$ python3 -q
>>> import numpy as np
>>> import numpy.linalg as la
>>> np.set_printoptions(suppress=True, linewidth=120)
>>> X = np.array([[-3.0, -7.0, 4.0, 3.0],
...     [-9.0, -8.0, 17.0, -3.0],
...     [-9.0, -1.0, 10.0, -3.0],
...     [-9.0, -8.0, 17.0, -3.0]])
>>> [round(float(x), 2) for x in la.svd(X, compute_uv=False)[:3]]
[33.11, 7.36, 3.1]
>>> left, sig, VT = la.svd(X)
>>> sig.round(2) + 0
array([33.11,  7.36,  3.1 ,  0.  ])
>>> M2 = left[:, :3] @ np.diag(sig[:3]) @ VT[:3]
>>> M2.round(2)
array([[-3., -7.,  4.,  3.],
       [-9., -8., 17., -3.],
       [-9., -1., 10., -3.],
       [-9., -8., 17., -3.]])
>>> round(float(la.norm(X - M2, 2)), 2), round(sig[3], 2)
(0.0, np.float64(0.0))
>>> round(float(np.abs(X - M2).max()), 2)
0.0
>>> left, sig, VT = la.svd(X, full_matrices=False)
>>> np.round(sig / sig[0], 2) + 0
array([1.  , 0.22, 0.09, 0.  ])
>>> np.allclose(left * sig @ VT, X)
True
>>> np.round(left.T @ X @ VT.T, 2) + 0
array([[33.11,  0.  ,  0.  ,  0.  ],
       [ 0.  ,  7.36,  0.  ,  0.  ],
       [ 0.  ,  0.  ,  3.1 ,  0.  ],
       [ 0.  ,  0.  ,  0.  ,  0.  ]])
>>> left.shape, sig.shape, VT.shape
((4, 4), (4,), (4, 4))
>>> (sig > 1e-8).sum()
np.int64(3)
>>> np.round(np.abs(VT[0]), 2)
array([0.47, 0.36, 0.79, 0.13])
>>> np.abs(left[:, 0]).round(6).argmax()
np.int64(1)
>>> np.round(np.sqrt((sig ** 2).sum()), 2), np.round(la.norm(X), 2)
(np.float64(34.06), np.float64(34.06))
>>> A = np.load("block8.npy")
>>> A
array([[-16.86,  -9.1 ,  12.09],
       [  4.16,   8.08,  -0.87],
       [  3.49,  -6.24,  -7.99],
       [ 12.99,  11.77,   8.83],
       [ 23.71,  25.12,   1.47],
       [ 11.36,  -2.32,  18.46],
       [ 27.82,  -5.19,  13.7 ],
       [-22.25,  11.8 ,  13.25],
       [ 10.08,  27.18,  26.  ],
       [-21.62,  19.21,  -8.42],
       [-25.74, -17.02,  -4.54],
       [-27.98, -35.6 , -30.99],
       [ 40.62,  24.38,   9.71],
       [  1.84, -20.68, -11.82],
       [-12.05,  37.21,  28.43],
       [ 28.47,  -8.68,   7.62],
       [-10.72, -54.87,  21.61],
       [-35.3 , -36.11,   8.41]])
>>> rk = la.matrix_rank(X)
>>> rk
np.int64(3)
>>> N = la.svd(X)[2][rk:].T
>>> np.round(N @ N.T, 2)
array([[0.06, 0.11, 0.11, 0.17],
       [0.11, 0.22, 0.22, 0.33],
       [0.11, 0.22, 0.22, 0.33],
       [0.17, 0.33, 0.33, 0.5 ]])
>>> [int(la.matrix_rank(np.delete(X, i, axis=0))) for i in range(4)]
[2, 3, 2, 3]
>>> np.round(X @ N, 2) + 0
array([[0.],
       [0.],
       [0.],
       [0.]])
>>> N.shape
(4, 1)
